$ ipython --no-banner

In [1]: import numpy as np

In [2]: import numpy.linalg as la

In [3]: np.set_printoptions(precision=2, suppress=True, linewidth=100, sign=" ")

In [4]: J = np.load("data.npy")

In [5]: print(J)
[[ 1.56  0.83  0.2   1.52  1.01 -1.24  2.78 -3.45]
 [ 2.09  2.69 -4.66  2.18  0.83  1.23 -2.11 -0.42]
 [ 0.59  0.56  1.76  1.61  0.72 -0.35  1.33 -2.88]
 [-4.44 -1.71  5.7  -2.51  0.13  1.4  -3.92  4.7 ]
 [-2.4   0.82  0.59 -0.88  0.41  2.36 -6.32  6.59]
 [-0.13  1.97 -1.64  1.33  1.77  1.09 -4.3   2.15]
 [-3.    0.18 -0.06 -3.73 -0.62  2.   -4.67  9.13]
 [-1.87 -0.38  2.56 -1.88 -0.77  0.54 -0.1   3.57]
 [-2.23  0.96  1.98 -2.37 -0.84  1.51 -2.13  5.24]]

In [6]: rng = np.random.default_rng(57872)

In [7]: out = J + rng.integers(-2, 3, (9, 7)) @ rng.integers(-2, 3, (7, 8))

In [8]: print(out)
[[ -4.44  -4.17  10.2   -8.48   3.01  -8.24  -3.22  -6.45]
 [  7.09   7.69 -14.66  14.18   5.83   5.23  -2.11  -1.42]
 [  7.59   2.56   2.76   0.61  -1.28  -0.35   2.33  -1.88]
 [ -9.44  -3.71  10.7  -10.51  -4.87  -1.6   -6.92   3.7 ]
 [-13.4   -5.18   4.59  -4.88   2.41  -2.64 -11.32  10.59]
 [ -2.13   2.97  -2.64  -1.67  -5.23   3.09  -8.3    6.15]
 [ -8.    -3.82   7.94 -13.73  -4.62  -1.    -2.67   5.13]
 [  3.13   5.62  -6.44   8.12   2.23   1.54  -0.1   -1.43]
 [ -0.23  -0.04  -1.02   6.63  10.16   5.51   4.87   3.24]]

In [9]: print(la.matrix_rank(out - J, tol=1e-8))
7

In [10]: print(out - J)
[[ -6.  -5.  10. -10.   2.  -7.  -6.  -3.]
 [  5.   5. -10.  12.   5.   4.   0.  -1.]
 [  7.   2.   1.  -1.  -2.   0.   1.   1.]
 [ -5.  -2.   5.  -8.  -5.  -3.  -3.  -1.]
 [-11.  -6.   4.  -4.   2.  -5.  -5.   4.]
 [ -2.   1.  -1.  -3.  -7.   2.  -4.   4.]
 [ -5.  -4.   8. -10.  -4.  -3.   2.  -4.]
 [  5.   6.  -9.  10.   3.   1.   0.  -5.]
 [  2.  -1.  -3.   9.  11.   4.   7.  -2.]]

In [11]: print(np.abs(out - J).sum(axis=1))
[ 49.  42.  15.  32.  41.  24.  40.  39.  39.]
